$ python3 -q
>>> import numpy as np
>>> import numpy.linalg as la
>>> np.set_printoptions(precision=2, suppress=True, linewidth=100)
>>> X = 0.9 ** np.abs(np.subtract.outer(np.arange(8), np.arange(8)))
>>> print(X)
[[1.   0.9  0.81 0.73 0.66 0.59 0.53 0.48]
 [0.9  1.   0.9  0.81 0.73 0.66 0.59 0.53]
 [0.81 0.9  1.   0.9  0.81 0.73 0.66 0.59]
 [0.73 0.81 0.9  1.   0.9  0.81 0.73 0.66]
 [0.66 0.73 0.81 0.9  1.   0.9  0.81 0.73]
 [0.59 0.66 0.73 0.81 0.9  1.   0.9  0.81]
 [0.53 0.59 0.66 0.73 0.81 0.9  1.   0.9 ]
 [0.48 0.53 0.59 0.66 0.73 0.81 0.9  1.  ]]
>>> rng = np.random.default_rng(40876)
>>> Y = X + rng.integers(-2, 3, (8, 1)) @ rng.integers(-2, 3, (1, 8))
>>> print(Y)
[[-3.    0.9   2.81  2.73  0.66 -3.41  4.53  4.48]
 [-3.1   1.    2.9   2.81  0.73 -3.34  4.59  4.53]
 [ 2.81  0.9   0.   -0.1   0.81  2.73 -1.34 -1.41]
 [-3.27  0.81  2.9   3.    0.9  -3.19  4.73  4.66]
 [-3.34  0.73  2.81  2.9   1.   -3.1   4.81  4.73]
 [ 0.59  0.66  0.73  0.81  0.9   1.    0.9   0.81]
 [-1.47  0.59  1.66  1.73  0.81 -1.1   3.    2.9 ]
 [ 4.48  0.53 -1.41 -1.34  0.73  4.81 -3.1  -3.  ]]
>>> print(la.matrix_rank(Y - X, tol=1e-8))
1
>>> print(Y - X)
[[-4.  0.  2.  2.  0. -4.  4.  4.]
 [-4.  0.  2.  2.  0. -4.  4.  4.]
 [ 2.  0. -1. -1.  0.  2. -2. -2.]
 [-4.  0.  2.  2.  0. -4.  4.  4.]
 [-4.  0.  2.  2.  0. -4.  4.  4.]
 [ 0.  0.  0.  0.  0.  0.  0.  0.]
 [-2.  0.  1.  1.  0. -2.  2.  2.]
 [ 4.  0. -2. -2.  0.  4. -4. -4.]]
>>> lab = rng.permutation(8)
>>> Y = X[:, lab] * rng.choice([-1, 1], 8)
>>> print(Y)
[[ 1.   -0.66  0.59 -0.48  0.53  0.73  0.9   0.81]
 [ 0.9  -0.73  0.66 -0.53  0.59  0.81  1.    0.9 ]
 [ 0.81 -0.81  0.73 -0.59  0.66  0.9   0.9   1.  ]
 [ 0.73 -0.9   0.81 -0.66  0.73  1.    0.81  0.9 ]
 [ 0.66 -1.    0.9  -0.73  0.81  0.9   0.73  0.81]
 [ 0.59 -0.9   1.   -0.81  0.9   0.81  0.66  0.73]
 [ 0.53 -0.81  0.9  -0.9   1.    0.73  0.59  0.66]
 [ 0.48 -0.73  0.81 -1.    0.9   0.66  0.53  0.59]]
>>> Uu, _, vt = la.svd(X.T @ Y)
>>> print(np.round(Uu @ vt, 2) + 0)
[[ 1.  0.  0.  0.  0.  0.  0.  0.]
 [ 0.  0.  0.  0.  0.  0.  1.  0.]
 [ 0.  0.  0.  0.  0.  0.  0.  1.]
 [ 0.  0.  0.  0.  0.  1.  0.  0.]
 [ 0. -1.  0.  0.  0.  0.  0.  0.]
 [ 0.  0.  1.  0.  0.  0.  0.  0.]
 [ 0.  0.  0.  0.  1.  0.  0.  0.]
 [ 0.  0.  0. -1.  0.  0.  0.  0.]]
>>> Q, vecs = la.qr(X[:, :1])[0], la.qr(X[:, 1:])[0]
>>> sv = la.svd(Q.T @ vecs, compute_uv=False)
>>> print((sv > 0.9).sum())
1
>>> print(np.degrees(np.arccos(sv.clip(0, 1))))
[3.91]
>>> print(sv)
[1.]
>>> print(np.round(la.norm(Q @ Q.T - vecs @ vecs.T, 2), 2))
1.0
>>> ev, vecs = la.eigh(X)
>>> print((ev > 1e-8).sum(), (ev < -1e-8).sum())
8 0
>>> print(np.round(vecs.T @ vecs, 2) + 0)
[[1. 0. 0. 0. 0. 0. 0. 0.]
 [0. 1. 0. 0. 0. 0. 0. 0.]
 [0. 0. 1. 0. 0. 0. 0. 0.]
 [0. 0. 0. 1. 0. 0. 0. 0.]
 [0. 0. 0. 0. 1. 0. 0. 0.]
 [0. 0. 0. 0. 0. 1. 0. 0.]
 [0. 0. 0. 0. 0. 0. 1. 0.]
 [0. 0. 0. 0. 0. 0. 0. 1.]]
>>> print(np.round(la.eigvalsh(X @ X), 2) + 0)
[ 0.    0.    0.01  0.01  0.03  0.11  1.01 38.48]
>>> print(np.round(vecs.T @ X @ vecs, 2) + 0)
[[0.05 0.   0.   0.   0.   0.   0.   0.  ]
 [0.   0.06 0.   0.   0.   0.   0.   0.  ]
 [0.   0.   0.08 0.   0.   0.   0.   0.  ]
 [0.   0.   0.   0.1  0.   0.   0.   0.  ]
 [0.   0.   0.   0.   0.16 0.   0.   0.  ]
 [0.   0.   0.   0.   0.   0.33 0.   0.  ]
 [0.   0.   0.   0.   0.   0.   1.01 0.  ]
 [0.   0.   0.   0.   0.   0.   0.   6.2 ]]
>>> print(ev)
[0.05 0.06 0.08 0.1  0.16 0.33 1.01 6.2 ]
>>> T = np.stack([X, 4 * X, X[::-1]])
>>> print(la.norm(T, axis=(1, 2)))
[ 6.3  25.19  6.3 ]
>>> print((T @ X.T).shape)
(3, 8, 8)
>>> print(la.matrix_rank(T))
[8 8 8]
>>> print(la.matrix_rank(T.reshape(3, -1)))
2
>>> print(np.einsum("bij,cij->bc", T, T))
[[ 39.65 158.6   37.55]
 [158.6  634.41 150.2 ]
 [ 37.55 150.2   39.65]]
>>> print(T.shape)
(3, 8, 8)
>>> E = np.array([[6, 0, 9],
...     [2, 0, 3],
...     [2, 0, 3],
...     [6, 0, 9],
...     [0, 0, 0],
...     [0, 0, 0],
...     [2, 0, 3],
...     [0, 0, 0],
...     [4, 0, 6],
...     [2, 0, 3]])
>>> # row 2 repeats row 1
>>> print(E @ la.pinv(E) @ E)
[[6. 0. 9.]
 [2. 0. 3.]
 [2. 0. 3.]
 [6. 0. 9.]
 [0. 0. 0.]
 [0. 0. 0.]
 [2. 0. 3.]
 [0. 0. 0.]
 [4. 0. 6.]
 [2. 0. 3.]]
>>> try:
...     la.inv(E)
... except la.LinAlgError as e:
...     print("failed:", e)
... 
failed: Last 2 dimensions of the array must be square
>>> print(round(np.trace(la.pinv(E) @ E), 2))
1.0
>>> print(np.abs(np.diag(la.qr(E)[1])) > 1e-9)
[ True False False]
>>> print(np.round(la.norm(E, 1), 2), round(float(la.norm(E, np.inf)), 2))
36.0 15.0
>>> print(round(la.norm(E, "nuc"), 2))
18.38
>>> print(round(float(la.norm(E, 2)), 2))
18.38
>>> print(round(la.norm(E[4], 1), 2), round(la.norm(E[4], np.inf), 2))
0.0 0.0
>>> print(round(la.norm(E[4] - E[3]), 2))
10.82
>>> def softmax(z):
...     e = np.exp(z - z.max(axis=-1, keepdims=True))
...     return e / e.sum(axis=-1, keepdims=True)
... 
>>> print(softmax(E).sum(axis=1))
[1. 1. 1. 1. 1. 1. 1. 1. 1. 1.]
>>> print(np.round(softmax(10 * E[3]), 2) + 0)
[0. 0. 1.]
>>> att = E @ E.T / np.sqrt(3)
>>> print(np.round(softmax(att + np.triu(np.full(att.shape, -np.inf), 1)), 2) + 0)
[[1.   0.   0.   0.   0.   0.   0.   0.   0.   0.  ]
 [1.   0.   0.   0.   0.   0.   0.   0.   0.   0.  ]
 [1.   0.   0.   0.   0.   0.   0.   0.   0.   0.  ]
 [0.5  0.   0.   0.5  0.   0.   0.   0.   0.   0.  ]
 [0.2  0.2  0.2  0.2  0.2  0.   0.   0.   0.   0.  ]
 [0.17 0.17 0.17 0.17 0.17 0.17 0.   0.   0.   0.  ]
 [0.5  0.   0.   0.5  0.   0.   0.   0.   0.   0.  ]
 [0.12 0.12 0.12 0.12 0.12 0.12 0.12 0.12 0.   0.  ]
 [0.5  0.   0.   0.5  0.   0.   0.   0.   0.   0.  ]
 [0.5  0.   0.   0.5  0.   0.   0.   0.   0.   0.  ]]
>>> print(softmax(att).round(6).argmax(axis=1))
[0 0 0 0 0 0 0 0 0 0]
>>> Uu, sv, vt = la.svd(E)
>>> vecs = vt[:(sv > 1e-8).sum()]
>>> vec = E[0] + -3 * E[6] + rng.integers(2) * np.eye(3)[1]
>>> print(vec)
[0. 0. 0.]
>>> print(vecs.T @ vecs)
[[0.31 0.   0.46]
 [0.   0.   0.  ]
 [0.46 0.   0.69]]
>>> F = np.loadtxt("a.csv", delimiter=",")
>>> print(F)
[[ 3.29  0.97  1.53  1.57  0.07  1.31  3.    2.14  2.74  0.88]
 [ 3.27  1.07  1.5   1.84  0.65  1.24  2.84  1.75  3.08  0.88]
 [ 2.88  1.01  1.12  2.43  0.02  0.66  2.73  1.64  2.9   1.02]
 [ 3.06  0.94  1.16  2.38 -0.27  0.56  3.08  1.65  3.1   0.58]
 [ 2.46  1.92 -0.06  0.84  0.56  1.7   1.56 -0.1   2.61  1.84]
 [ 2.86  1.72  0.12  1.28  0.19  1.9   2.26 -0.27  1.54  1.68]
 [ 2.73  1.64 -0.15  0.66 -0.15  1.8   1.5   0.15  2.15  2.1 ]
 [ 2.82  2.02 -0.36  1.25 -0.56  1.75  1.98 -0.52  1.82  1.91]
 [ 0.06  1.41  0.97  0.03 -0.02  0.68  2.87 -0.18  1.61  2.85]
 [ 0.11  2.05  0.87  0.23 -0.27  0.57  2.59  0.17  1.8   2.82]
 [-0.59  2.27  1.29 -0.03 -0.59  1.05  3.05 -0.5   1.91  3.39]
 [ 0.23  1.62  1.35 -0.66 -0.33  1.06  3.16 -0.08  1.54  2.56]]
>>> u, v = F[0], F[11]
>>> print(round(u @ u, 2))
40.15
>>> p = (u @ v) / (u @ u) * u
>>> print(round(la.norm(u + v) ** 2 + la.norm(u - v) ** 2, 2))
130.48
>>> print(p)
[1.68 0.5  0.78 0.8  0.04 0.67 1.53 1.09 1.4  0.45]
>>> feats = np.array([[6, -7, 1],
...     [5, 8, 3],
...     [6, 6, -4],
...     [8, 6, -8],
...     [7, 5, -3],
...     [-9, 1, 1],
...     [9, 5, 5]]) * (rng.random((7, 3)) < 0.3)
>>> print(feats)
[[ 0  0  0]
 [ 0  8  0]
 [ 0  6  0]
 [ 0  0 -8]
 [ 0  0 -3]
 [ 0  1  0]
 [ 9  0  0]]
>>> vec = np.array([3, 0, 3])
>>> rhs = feats @ vec
>>> b, lr = np.zeros(3), 1 / la.norm(feats, 2) ** 2
>>> for i in range(3):
...     b -= lr * feats.T @ (feats @ b - rhs)
...     if i % 1 == 0: print(i, round(la.norm(feats @ b - rhs), 2))
... 
0 8.89
1 2.24
2 0.58
>>> print(round(float(la.cond(feats)), 2))
1.18
>>> print(b)
[2.98 0.   2.94]
>>> J = np.load("out4.npy")
>>> print(J)
[[ 0.1  -0.1  -0.29]
 [-0.1   0.1   0.29]
 [-0.29  0.29  0.79]]
>>> ev, vecs = la.eigh(J)
>>> vec = np.array([2, 1, 2])
>>> print(vecs * np.abs(ev) @ vecs.T)
[[ 0.1  -0.1  -0.29]
 [-0.1   0.1   0.29]
 [-0.29  0.29  0.79]]
>>> print((np.sign(vecs[:, -1].round(6)) == np.sign(vecs[0, -1].round(6))).astype(int))
[1 0 0]
>>> print(round(vec @ J @ vec / (vec @ vec), 2), round(float(ev[0]), 2), np.round(ev[-1], 2))
0.24 0.0 1.0
